$ python3 -q
>>> import numpy as np
>>> np.set_printoptions(precision=4, suppress=True, linewidth=120, sign=" ")
>>> out = np.array([[-2, -5], [-2, 4]])
>>> X = np.kron(np.eye(2, dtype=int), out)
>>> X
array([[-2, -5,  0,  0],
       [-2,  4,  0,  0],
       [ 0,  0, -2, -5],
       [ 0,  0, -2,  4]])
>>> # 2 groups of indices that never mix
>>> ang = np.radians(36)
>>> r_ = np.eye(4)
>>> r_[1, 1] = r_[2, 2] = np.cos(ang)
>>> r_[1, 2], r_[2, 1] = -np.sin(ang), np.sin(ang)
>>> r_
array([[ 1.    ,  0.    ,  0.    ,  0.    ],
       [ 0.    ,  0.809 , -0.5878,  0.    ],
       [ 0.    ,  0.5878,  0.809 ,  0.    ],
       [ 0.    ,  0.    ,  0.    ,  1.    ]])
>>> out = X @ r_.T
>>> np.allclose(np.linalg.norm(X, axis=1), np.linalg.norm(out, axis=1))
True
>>> out
array([[-2.    , -4.0451, -2.9389,  0.    ],
       [-2.    ,  3.2361,  2.3511,  0.    ],
       [ 0.    ,  1.1756, -1.618 , -5.    ],
       [ 0.    ,  1.1756, -1.618 ,  4.    ]])
>>> round(float(np.linalg.norm(X) ** 2 / np.linalg.norm(X, 2) ** 2), 4)
2.3832
>>> round(float(np.linalg.norm(X, 1)), 4), round(float(np.linalg.norm(X, np.inf)), 4)
(9.0, 7.0)
>>> np.linalg.norm(X, axis=0)
array([ 2.8284,  6.4031,  2.8284,  6.4031])
>>> np.round(np.linalg.norm(X, 2), 4)
np.float64(6.4125)
>>> round(np.linalg.norm(X[1] - X[0]), 4)
np.float64(9.0)
>>> X[1] @ X[0]
np.int64(-16)
>>> np.linalg.norm(X, axis=1)
array([ 5.3852,  4.4721,  5.3852,  4.4721])
>>> x = np.array([-1, 2, 1, -2])
>>> X @ np.ones(4)
array([-7.,  2., -7.,  2.])
>>> np.einsum("ij,j->i", X, x)
array([ -8,  10,   8, -10])
>>> rng = np.random.default_rng(7196)
>>> labels = rng.permutation(4)
>>> out = X[:, labels] * rng.choice([-1, 1], 4)
>>> out
array([[ 0,  5,  0, -2],
       [ 0, -4,  0, -2],
       [ 2,  0,  5,  0],
       [ 2,  0, -4,  0]])
>>> left, _, vt = np.linalg.svd(X.T @ out)
>>> np.round(np.linalg.lstsq(X, out)[0], 4) + 0
array([[ 0.,  0.,  0.,  1.],
       [ 0., -1.,  0.,  0.],
       [-1.,  0.,  0.,  0.],
       [ 0.,  0., -1.,  0.]])
>>> labels
array([ 2,  1,  3,  0])
>>> blk = np.stack([out, 2 * out, out[::-1]])
>>> blk.shape
(3, 4, 4)
>>> blk.sum(axis=0)
array([[  2,  15,  -4,  -6],
       [  2, -12,   5,  -6],
       [  6,  -4,  15,  -2],
       [  6,   5, -12,  -2]])
>>> (blk @ out.T).shape
(3, 4, 4)
>>> np.linalg.matrix_rank(blk)
array([ 4,  4,  4])
>>> np.einsum("bij,cij->bc", blk, blk)
array([[  98,  196,    0],
       [ 196,  392,    0],
       [   0,    0,   98]])
>>> mat = np.load("case0.npy")
>>> mat
array([[-7,  5,  4,  0,  0,  4,  2,  5],
       [ 1, -2,  5, -4,  4,  7, -6, -9],
       [-7, -1,  5,  3,  0, -6,  0,  6],
       [-7,  3, -3,  2,  6,  8,  1,  4],
       [ 7,  1,  5,  2,  3, -4, -8, -3],
       [ 3,  2, -6, -6, -3, -7, -3,  8],
       [ 6, -3,  7, -1,  1,  9,  1, -9],
       [ 7,  4, -3, -7,  3, -2,  5,  4],
       [ 9,  3,  0,  0,  2,  1, -4, -8],
       [-5, -3, -9, -3, -7,  1,  0,  0],
       [ 2,  8, -4,  9, -5, -4, -1, -6],
       [-3,  6, -5, -8,  7, -8,  4, -9],
       [-8, -4, -8, -6, -6, -8, -1, -1],
       [ 6,  9,  0, -3,  4,  9, -2,  1],
       [-9, -9, -4,  7, -5,  8,  7, -5]])
>>> out = mat + rng.integers(-2, 3, (15, 7)) @ rng.integers(-2, 3, (7, 8))
>>> out
array([[ -4,  10,   2,  -3,   1,   2,   3,  10],
       [ -4,   0,  14,  -6,   4,   9, -11, -18],
       [-12,   1,   8,   3,   7,   2,  -7,   4],
       [-12,   2,  -6,   3,   3,  -2,  -7,   0],
       [  7,   3,  18,   1,   3,   3,  -9,  -7],
       [  7,   0,   0,  -5,  -3,  -4,   4,  12],
       [ 12,  -7,  15,   1,   2,   7,  -2,  -7],
       [  4,   8,  -1,  -8,  -6, -15,  -2,   1],
       [ 11,   1,   2,   2,   5,   5,  -8,  -7],
       [-11,  -6, -15,  -4,  -7, -11,  -3,  -6],
       [  7,  13,   1,   9,  -4,  -1,  -8,   0],
       [ -2,  12,  -6,  -8,   5,  -4,   5,  -2],
       [ -4,  -5,  -8,  -1, -11,   0,   0,   4],
       [  6,   2,  -6,   0,  11,  13,  -1,   2],
       [ -5,  -7,   1,   6,  -4,   7,   8,   0]])
>>> np.linalg.matrix_rank(out - mat, tol=1e-8)
np.int64(7)
>>> np.abs(out - mat).sum(axis=1)
array([ 22,  34,  34,  35,  28,  27,  28,  42,  20,  37,  32,  22,  29,  29,  20])
>>> np.round(np.linalg.svd(out - mat, compute_uv=False), 4) + 0
array([ 31.9401,  24.4801,  20.5189,  14.9262,  13.521 ,  10.8128,   3.7426,   0.    ])
>>> x = np.array([3, 7, 0, 2, 1, 9, 3, 5])
>>> target = out @ x
>>> np.round(np.linalg.pinv(out) @ out, 4) + 0
array([[ 1.,  0.,  0.,  0.,  0.,  0.,  0.,  0.],
       [ 0.,  1.,  0.,  0.,  0.,  0.,  0.,  0.],
       [ 0.,  0.,  1.,  0.,  0.,  0.,  0.,  0.],
       [ 0.,  0.,  0.,  1.,  0.,  0.,  0.,  0.],
       [ 0.,  0.,  0.,  0.,  1.,  0.,  0.,  0.],
       [ 0.,  0.,  0.,  0.,  0.,  1.,  0.,  0.],
       [ 0.,  0.,  0.,  0.,  0.,  0.,  1.,  0.],
       [ 0.,  0.,  0.,  0.,  0.,  0.,  0.,  1.]])
>>> target = target + 0.3 * rng.normal(size=15)
>>> target
array([ 129.6016,  -62.2451,    0.9531,  -52.0264,   12.1896,   43.8939,   13.1313,  -90.0372,   35.0045, -228.0581,
         93.3602,   35.6352,  -40.4611,  167.2543,   31.1656])
>>> coef, *_ = np.linalg.lstsq(out, target)
>>> coef.round()
array([ 3.,  7., -0.,  2.,  1.,  9.,  3.,  5.])
>>> np.round(out.T @ (target - out @ coef), 4) + 0
array([ 0.,  0.,  0.,  0.,  0.,  0.,  0.,  0.])
>>> np.round(np.linalg.norm(target - out @ coef), 4)
np.float64(0.4816)
>>> F = np.load("x.npy")
>>> F
array([[ 1.3895,  0.9309,  0.4926,  1.5835],
       [ 4.841 ,  3.0966,  1.5337,  4.8526],
       [ 3.639 ,  2.614 ,  1.3405,  3.5574],
       [ 1.7914,  1.3404,  0.4371,  1.7812],
       [-2.1152, -1.5339, -0.803 , -2.3411],
       [-2.9293, -2.0124, -0.9736, -2.8229],
       [-3.54  , -2.5616, -1.3005, -3.9198],
       [-1.1942, -0.6142, -0.2901, -1.0646],
       [ 0.8283,  0.7632,  0.2769,  0.9496],
       [-0.5297, -0.3533, -0.173 , -0.5137]])
>>> labels = rng.permutation(4)
>>> out = F[:, labels] * rng.choice([-1, 1], 4)
>>> out
array([[-0.9309,  0.4926, -1.3895, -1.5835],
       [-3.0966,  1.5337, -4.841 , -4.8526],
       [-2.614 ,  1.3405, -3.639 , -3.5574],
       [-1.3404,  0.4371, -1.7914, -1.7812],
       [ 1.5339, -0.803 ,  2.1152,  2.3411],
       [ 2.0124, -0.9736,  2.9293,  2.8229],
       [ 2.5616, -1.3005,  3.54  ,  3.9198],
       [ 0.6142, -0.2901,  1.1942,  1.0646],
       [-0.7632,  0.2769, -0.8283, -0.9496],
       [ 0.3533, -0.173 ,  0.5297,  0.5137]])
>>> left, _, vt = np.linalg.svd(F.T @ out)
>>> np.round(left @ vt, 4) + 0
array([[ 0.,  0., -1.,  0.],
       [-1.,  0.,  0.,  0.],
       [ 0.,  1.,  0.,  0.],
       [ 0.,  0.,  0., -1.]])
>>> q, r_ = np.linalg.qr(F)
>>> np.allclose(r_.T @ r_, F.T @ F)
True
>>> np.abs(np.diag(r_))
array([ 8.3544,  0.4263,  0.2514,  0.4174])
>>> r_
array([[-8.3544, -5.7404, -2.8239, -8.529 ],
       [ 0.    ,  0.4263,  0.142 ,  0.2348],
       [ 0.    ,  0.    , -0.2514, -0.1519],
       [ 0.    ,  0.    ,  0.    ,  0.4174]])
>>> round(float(np.trace(q @ q.T)), 4)
4.0
